% python3 -q
>>> import numpy as np
>>> import numpy.linalg as la
>>> np.set_printoptions(precision=2, suppress=True, linewidth=100)
>>> Y = np.array([[2, 3], [1, 3]])
>>> arr = np.block([[np.zeros((2, 2)), Y], [Y.T, np.zeros((2, 2))]])
>>> arr
array([[0., 0., 2., 3.],
       [0., 0., 1., 3.],
       [2., 1., 0., 0.],
       [3., 3., 0., 0.]])
>>> np.all(la.eigvalsh(arr) > 0)
np.False_
>>> [round(float(la.det(arr[:i, :i])), 2) + 0 for i in range(1, 5)]
[0.0, 0.0, 0.0, 9.0]
>>> T = np.stack([arr, -3 * arr, arr[::-1]])
>>> la.matrix_rank(T)
array([4, 4, 4])
>>> (T @ arr.T).shape
(3, 4, 4)
>>> np.einsum("bij,cij->bc", T, T)
array([[  46., -138.,    0.],
       [-138.,  414.,    0.],
       [   0.,    0.,   46.]])
>>> A = np.array([[-2.0, 1.0, 1.0, 1.0, 1.0, 1.0],
...     [1.0, -2.0, 1.0, 1.0, 1.0, 1.0],
...     [1.0, 1.0, -2.0, 1.0, 1.0, 1.0],
...     [1.0, 1.0, 1.0, -2.0, 1.0, 1.0],
...     [1.0, 1.0, 1.0, 1.0, -2.0, 1.0],
...     [1.0, 1.0, 1.0, 1.0, 1.0, -2.0]])
>>> def softmax(z):
...     e = np.exp(z - z.max(axis=-1, keepdims=True))
...     return e / e.sum(axis=-1, keepdims=True)
... 
>>> softmax(A).sum(axis=1)
array([1., 1., 1., 1., 1., 1.])
>>> S = A @ A.T / np.sqrt(6)
>>> softmax(S)
array([[0.89, 0.02, 0.02, 0.02, 0.02, 0.02],
       [0.02, 0.89, 0.02, 0.02, 0.02, 0.02],
       [0.02, 0.02, 0.89, 0.02, 0.02, 0.02],
       [0.02, 0.02, 0.02, 0.89, 0.02, 0.02],
       [0.02, 0.02, 0.02, 0.02, 0.89, 0.02],
       [0.02, 0.02, 0.02, 0.02, 0.02, 0.89]])
>>> la.pinv(A)
array([[-0.22,  0.11,  0.11,  0.11,  0.11,  0.11],
       [ 0.11, -0.22,  0.11,  0.11,  0.11,  0.11],
       [ 0.11,  0.11, -0.22,  0.11,  0.11,  0.11],
       [ 0.11,  0.11,  0.11, -0.22,  0.11,  0.11],
       [ 0.11,  0.11,  0.11,  0.11, -0.22,  0.11],
       [ 0.11,  0.11,  0.11,  0.11,  0.11, -0.22]])
>>> la.svd(A, compute_uv=False)
array([3., 3., 3., 3., 3., 3.])
>>> A[:, 1] @ A[:, 4]
np.float64(0.0)
>>> x = np.array([-2, 0, 1, 2, 0, 2])
>>> target = A @ x
>>> beta, lr = np.zeros(6), 1 / la.norm(A, 2) ** 2
>>> for i in range(6):
...     beta -= lr * A.T @ (A @ beta - target)
...     if i % 2 == 0: print(i, round(la.norm(A @ beta - target), 2))
... 
0 0.0
2 0.0
4 0.0
>>> beta
array([-2.,  0.,  1.,  2.,  0.,  2.])
>>> round(float(la.cond(A)), 2)
1.0
>>> r0, g = A[2], A[0]
>>> r0 @ g
np.float64(0.0)
>>> r0 @ r0
np.float64(9.0)
>>> pr = (r0 @ g) / (r0 @ r0) * r0
>>> la.matrix_rank(np.outer(r0, g))
np.int64(1)
>>> round(float(la.norm(r0 + g) ** 2 + la.norm(r0 - g) ** 2), 2)
36.0
>>> np.outer(r0, g)
array([[-2.,  1.,  1.,  1.,  1.,  1.],
       [-2.,  1.,  1.,  1.,  1.,  1.],
       [ 4., -2., -2., -2., -2., -2.],
       [-2.,  1.,  1.,  1.,  1.,  1.],
       [-2.,  1.,  1.,  1.,  1.,  1.],
       [-2.,  1.,  1.,  1.,  1.,  1.]])
>>> np.allclose(A, A.T)
True
>>> m1 = np.array([[-0.5, -0.6, -0.6, -3.1],
...     [-0.9, -0.4, 1.0, 2.2],
...     [-0.1, 0.2, -1.5, 0.0],
...     [1.2, -0.4, -1.0, -0.1],
...     [1.4, 0.3, 0.9, 0.4],
...     [-0.2, 0.7, 2.2, -0.6],
...     [-1.5, -1.0, 0.8, -1.3],
...     [-0.7, -0.3, 1.6, 0.4],
...     [-0.5, -0.5, -0.2, 0.6],
...     [0.1, -1.3, 0.4, 0.2],
...     [0.7, 0.1, 0.7, -0.7],
...     [0.4, 0.0, 0.6, 1.9],
...     [1.0, 2.5, -1.4, 1.6],
...     [1.1, -0.7, -0.2, -1.7],
...     [1.3, -1.2, 0.0, -0.2],
...     [-1.1, -1.3, 2.1, -0.3],
...     [0.5, -0.7, -1.9, 1.1],
...     [1.8, -0.8, -0.9, -1.2],
...     [0.7, -1.8, 0.6, 1.9],
...     [0.9, -0.4, -0.3, -0.2],
...     [0.7, -1.2, 0.3, -0.1],
...     [-0.7, 1.2, -1.3, -0.1]])
>>> m1[6] *= 10
>>> m1
array([[ -0.5,  -0.6,  -0.6,  -3.1],
       [ -0.9,  -0.4,   1. ,   2.2],
       [ -0.1,   0.2,  -1.5,   0. ],
       [  1.2,  -0.4,  -1. ,  -0.1],
       [  1.4,   0.3,   0.9,   0.4],
       [ -0.2,   0.7,   2.2,  -0.6],
       [-15. , -10. ,   8. , -13. ],
       [ -0.7,  -0.3,   1.6,   0.4],
       [ -0.5,  -0.5,  -0.2,   0.6],
       [  0.1,  -1.3,   0.4,   0.2],
       [  0.7,   0.1,   0.7,  -0.7],
       [  0.4,   0. ,   0.6,   1.9],
       [  1. ,   2.5,  -1.4,   1.6],
       [  1.1,  -0.7,  -0.2,  -1.7],
       [  1.3,  -1.2,   0. ,  -0.2],
       [ -1.1,  -1.3,   2.1,  -0.3],
       [  0.5,  -0.7,  -1.9,   1.1],
       [  1.8,  -0.8,  -0.9,  -1.2],
       [  0.7,  -1.8,   0.6,   1.9],
       [  0.9,  -0.4,  -0.3,  -0.2],
       [  0.7,  -1.2,   0.3,  -0.1],
       [ -0.7,   1.2,  -1.3,  -0.1]])
>>> Y = np.c_[m1[:, :1] @ np.array([[3]]), np.array([-1, 2, 1, -2, 1, -2, 0, 0, -2, -1, -2, -2, 0, 1, 0, 0, 2, 1, -2, 2, -2, -2])]
>>> Y
array([[ -1.5,  -1. ],
       [ -2.7,   2. ],
       [ -0.3,   1. ],
       [  3.6,  -2. ],
       [  4.2,   1. ],
       [ -0.6,  -2. ],
       [-45. ,   0. ],
       [ -2.1,   0. ],
       [ -1.5,  -2. ],
       [  0.3,  -1. ],
       [  2.1,  -2. ],
       [  1.2,  -2. ],
       [  3. ,   0. ],
       [  3.3,   1. ],
       [  3.9,   0. ],
       [ -3.3,   0. ],
       [  1.5,   2. ],
       [  5.4,   1. ],
       [  2.1,  -2. ],
       [  2.7,   2. ],
       [  2.1,  -2. ],
       [ -2.1,  -2. ]])
>>> np.round(la.norm(Y - m1 @ la.lstsq(m1, Y)[0], axis=0), 2) + 0
array([0.  , 6.92])
>>> np.round(la.lstsq(m1, Y[:, 0])[0], 2) + 0
array([3., 0., 0., 0.])
